% ipython --no-banner

In [1]: import numpy as np

In [2]: np.set_printoptions(precision=3, suppress=True, linewidth=140)

In [3]: def tidy(a):
   ...:     return np.round(a, 3) + 0
   ...: 

In [4]: E = np.load("block18.npy")

In [5]: E
Out[5]: 
array([[ 0,  0,  0],
       [ 2,  7, -3],
       [ 0,  0,  0]])

In [6]: tidy(np.linalg.norm(E, 2) / np.linalg.norm(E))
Out[6]: np.float64(1.0)

In [7]: [round(float(x), 3) for x in np.linalg.svd(E, compute_uv=False)[:3]]
Out[7]: [7.874, 0.0, 0.0]

In [8]: np.argsort(-np.linalg.norm(E, axis=0).round(6), kind="stable")[:3]
Out[8]: array([1, 2, 0])

In [9]: U, sv, VT = np.linalg.svd(E)

In [10]: vecs = VT[:(sv > 1e-8).sum()]

In [11]: rng = np.random.default_rng(2352)

In [12]: x0 = E[1] + 4 * E[2] + rng.integers(2) * np.eye(3)[0]

In [13]: x0
Out[13]: array([ 3.,  7., -3.])

In [14]: np.linalg.matrix_rank(np.vstack([E, x0]))
Out[14]: np.int64(2)

In [15]: tidy(vecs.T @ vecs)
Out[15]: 
array([[ 0.065,  0.226, -0.097],
       [ 0.226,  0.79 , -0.339],
       [-0.097, -0.339,  0.145]])

In [16]: U, sv, VT = np.linalg.svd(E, full_matrices=False)

In [17]: np.abs(U[:, 0]).round(6).argmax()
Out[17]: np.int64(1)

In [18]: (sv > 1e-8).sum()
Out[18]: np.int64(1)

In [19]: M = np.load("sample18.npy")

In [20]: M
Out[20]: 
array([[-0.9 , -0.1 ],
       [ 1.26,  0.14],
       [-0.63, -0.07],
       [ 1.35,  0.15]])

In [21]: U, sv, VT = np.linalg.svd(M)

In [22]: vecs = VT[:(sv > 1e-8).sum()]

In [23]: x0 = M[0] + -3 * M[1] + rng.integers(2) * np.eye(2)[1]

In [24]: tidy(x0)
Out[24]: array([-4.68,  0.48])

In [25]: tidy(np.linalg.norm(x0 - vecs.T @ vecs @ x0))
Out[25]: np.float64(0.994)

In [26]: tidy(vecs.T @ vecs)
Out[26]: 
array([[0.988, 0.11 ],
       [0.11 , 0.012]])

In [27]: np.allclose(vecs.T @ vecs @ x0, x0)
Out[27]: False

In [28]: np.linalg.matrix_rank(np.vstack([M, x0]))
Out[28]: np.int64(2)

In [29]: f, g = M[2], M[1]

In [30]: tidy(f @ f)
Out[30]: np.float64(0.402)

In [31]: tidy(f @ g)
Out[31]: np.float64(-0.804)

In [32]: pr = (f @ g) / (f @ f) * f

In [33]: (g - pr) @ f
Out[33]: np.float64(0.0)

In [34]: tidy(np.outer(f, g))
Out[34]: 
array([[-0.794, -0.088],
       [-0.088, -0.01 ]])

In [35]: np.linalg.matrix_rank(np.outer(f, g))
Out[35]: np.int64(1)

In [36]: tidy(np.linalg.norm(f + g) ** 2 + np.linalg.norm(f - g) ** 2)
Out[36]: np.float64(4.018)

In [37]: f = np.array([-1, 2])

In [38]: np.convolve(M[0], f)
Out[38]: array([ 0.9, -1.7, -0.2])

In [39]: tidy(np.linalg.norm(M, 2) / np.linalg.norm(M))
Out[39]: np.float64(1.0)

In [40]: np.argsort(-np.linalg.norm(M, axis=0).round(6), kind="stable")[:3]
Out[40]: array([0, 1])

In [41]: J = np.array([[0, 5, 1, 1], [0, 5, 1, 1], [0, -10, -2, -2], [0, 10, 2, 2]])

In [42]: U, sv, VT = np.linalg.svd(J)

In [43]: tidy(sv)
Out[43]: array([16.432,  0.   ,  0.   ,  0.   ])

In [44]: M2 = U[:, :1] @ np.diag(sv[:1]) @ VT[:1]

In [45]: tidy(M2)
Out[45]: 
array([[  0.,   5.,   1.,   1.],
       [  0.,   5.,   1.,   1.],
       [  0., -10.,  -2.,  -2.],
       [  0.,  10.,   2.,   2.]])

In [46]: np.linalg.matrix_rank(J, rtol=0.05)
Out[46]: np.int64(1)

In [47]: tidy(np.linalg.norm(J - M2, 2)), tidy(sv[1])
Out[47]: (np.float64(0.0), np.float64(0.0))

In [48]: np.linalg.cond(M2) > 100
Out[48]: np.True_

In [49]: tidy(np.linalg.norm(M2, 2) / np.linalg.norm(M2))
Out[49]: np.float64(1.0)

In [50]: np.linalg.matrix_rank(M2, rtol=0.1)
Out[50]: np.int64(1)

In [51]: [round(float(x), 3) for x in np.linalg.svd(M2, compute_uv=False)[:3]]
Out[51]: [16.432, 0.0, 0.0]

In [52]: U, sv, VT = np.linalg.svd(J)

In [53]: vecs = VT[:(sv > 1e-8).sum()]

In [54]: x0 = J[2] + 3 * J[0] + rng.integers(2) * np.eye(4)[3]

In [55]: x0
Out[55]: array([0., 5., 1., 1.])

In [56]: tidy(vecs.T @ vecs)
Out[56]: 
array([[0.   , 0.   , 0.   , 0.   ],
       [0.   , 0.926, 0.185, 0.185],
       [0.   , 0.185, 0.037, 0.037],
       [0.   , 0.185, 0.037, 0.037]])

In [57]: np.linalg.matrix_rank(np.vstack([J, x0]))
Out[57]: np.int64(1)

In [58]: tidy(np.diag(vecs.T @ vecs))
Out[58]: array([0.   , 0.926, 0.037, 0.037])

In [59]: z = rng.permutation(4)

In [60]: z
Out[60]: array([1, 3, 0, 2])

In [61]: M2 = J[z][:, z]

In [62]: tidy(np.sort(np.abs(np.linalg.eigvals(M2))))
Out[62]: array([0., 0., 0., 5.])

In [63]: np.allclose(M2, J)
Out[63]: False

In [64]: M2
Out[64]: 
array([[  5,   1,   0,   1],
       [ 10,   2,   0,   2],
       [  5,   1,   0,   1],
       [-10,  -2,   0,  -2]])

In [65]: np.diag(M2)
Out[65]: array([ 5,  2,  0, -2])

In [66]: f = np.array([8, 1])

In [67]: np.cross(J[1, :3], J[2, :3])
Out[67]: array([0, 0, 0])

In [68]: feats = np.loadtxt("layer8.csv", delimiter=",")

In [69]: feats
Out[69]: 
array([[ 1.,  1.,  1.,  1., -1., -1., -1., -1.],
       [ 1.,  1., -1., -1., -1., -1.,  1.,  1.],
       [ 1.,  1., -1., -1.,  1.,  1., -1., -1.]])

In [70]: x0 = np.array([1, 1, 1, 0, 0, 0, 1, 1])

In [71]: h = np.maximum(feats @ x0, 0)

In [72]: np.maximum(feats @ (3 * x0), 0)
Out[72]: array([3., 9., 0.])

In [73]: feats.T @ h
Out[73]: array([ 4.,  4., -2., -2., -4., -4.,  2.,  2.])

In [74]: feats * (h > 1e-9)[:, None]
Out[74]: 
array([[ 1.,  1.,  1.,  1., -1., -1., -1., -1.],
       [ 1.,  1., -1., -1., -1., -1.,  1.,  1.],
       [ 0.,  0., -0., -0.,  0.,  0., -0., -0.]])

In [75]: h
Out[75]: array([1., 3., 0.])

In [76]: m1 = np.load("data.npy")

In [77]: tidy(m1)
Out[77]: 
array([[ 0.224, -0.327,  0.258,  0.017],
       [-0.327,  0.478, -0.377, -0.025],
       [ 0.258, -0.377,  0.298,  0.02 ],
       [ 0.017, -0.025,  0.02 ,  0.001]])

In [78]: x0 = np.array([3, 1, 0, 1])

In [79]: tidy(np.linalg.eigvalsh(2 * m1 - np.eye(4)))
Out[79]: array([-1., -1., -1.,  1.])

In [80]: tidy(m1 @ m1 @ x0)
Out[80]: array([ 0.361, -0.528,  0.417,  0.028])

In [81]: tidy(m1 @ x0)
Out[81]: array([ 0.361, -0.528,  0.417,  0.028])

In [82]: gram = m1.T @ m1

In [83]: (m1 @ m1.T).shape
Out[83]: (4, 4)

In [84]: tidy(np.linalg.eigvalsh(gram)[::-1])
Out[84]: array([1., 0., 0., 0.])

In [85]: np.linalg.matrix_rank(gram)
Out[85]: np.int64(1)

In [86]: tidy(gram)
Out[86]: 
array([[ 0.224, -0.327,  0.258,  0.017],
       [-0.327,  0.478, -0.377, -0.025],
       [ 0.258, -0.377,  0.298,  0.02 ],
       [ 0.017, -0.025,  0.02 ,  0.001]])

In [87]: tidy(np.trace(gram)), (m1 ** 2).sum()
Out[87]: (np.float64(1.0), np.float64(1.0))

In [88]: F = np.load("arr.npy")

In [89]: F
Out[89]: 
array([[-5.089, -6.539, -0.582],
       [-2.653,  0.995, -0.884],
       [-0.924, -2.853, -1.868],
       [-2.719, -1.642,  2.452],
       [-2.624, -0.691, -0.222],
       [-2.054, -2.956,  0.296],
       [ 3.179, -1.095, -3.78 ],
       [ 0.496,  1.692, -1.802],
       [ 1.446,  2.409,  1.445],
       [ 1.965, -2.351,  1.135],
       [ 6.556, -4.209,  0.038],
       [ 1.663,  1.808, -2.766],
       [ 3.027,  1.515, -1.865],
       [ 1.837,  1.393, -0.828],
       [-0.484, -2.73 , -0.214],
       [ 5.726, -3.12 , -2.438],
       [ 1.599,  1.906,  1.046],
       [ 3.64 , -2.884, -3.24 ],
       [-1.855, -3.129, -1.332],
       [ 2.073, -5.913, -2.94 ],
       [-1.212, -0.864,  0.567],
       [ 1.484,  1.684,  1.556],
       [ 5.592,  0.443, -5.153],
       [-3.022, -6.596,  3.734]])

In [90]: P = F @ np.linalg.solve(F.T @ F, F.T)

In [91]: np.allclose(P @ P, P)
Out[91]: True

In [92]: tidy(P @ F[:, 2])
Out[92]: 
array([-0.582, -0.884, -1.868,  2.452, -0.222,  0.296, -3.78 , -1.802,  1.445,  1.135,  0.038, -2.766, -1.865, -0.828, -0.214, -2.438,
        1.046, -3.24 , -1.332, -2.94 ,  0.567,  1.556, -5.153,  3.734])

In [93]: np.trace(P)
Out[93]: np.float64(3.0)

In [94]: mat = np.load("mat.npy")

In [95]: tidy(mat)
Out[95]: 
array([[0.333, 0.   , 0.333, 0.333],
       [0.   , 0.667, 0.333, 0.   ],
       [0.   , 0.   , 0.5  , 0.5  ],
       [0.   , 0.   , 0.5  , 0.5  ]])

In [96]: f, g = mat[1], mat[2]

In [97]: tidy(f @ g)
Out[97]: np.float64(0.167)

In [98]: tidy(f @ f)
Out[98]: np.float64(0.556)

In [99]: pr = (f @ g) / (f @ f) * f

In [100]: np.linalg.matrix_rank(np.outer(f, g))
Out[100]: np.int64(1)

In [101]: tidy(pr)
Out[101]: array([0. , 0.2, 0.1, 0. ])

In [102]: tidy((g - pr) @ f)
Out[102]: np.float64(0.0)

In [103]: tidy(np.outer(f, g))
Out[103]: 
array([[0.   , 0.   , 0.   , 0.   ],
       [0.   , 0.   , 0.333, 0.333],
       [0.   , 0.   , 0.167, 0.167],
       [0.   , 0.   , 0.   , 0.   ]])

In [104]: tidy(g - pr)
Out[104]: array([ 0. , -0.2,  0.4,  0.5])
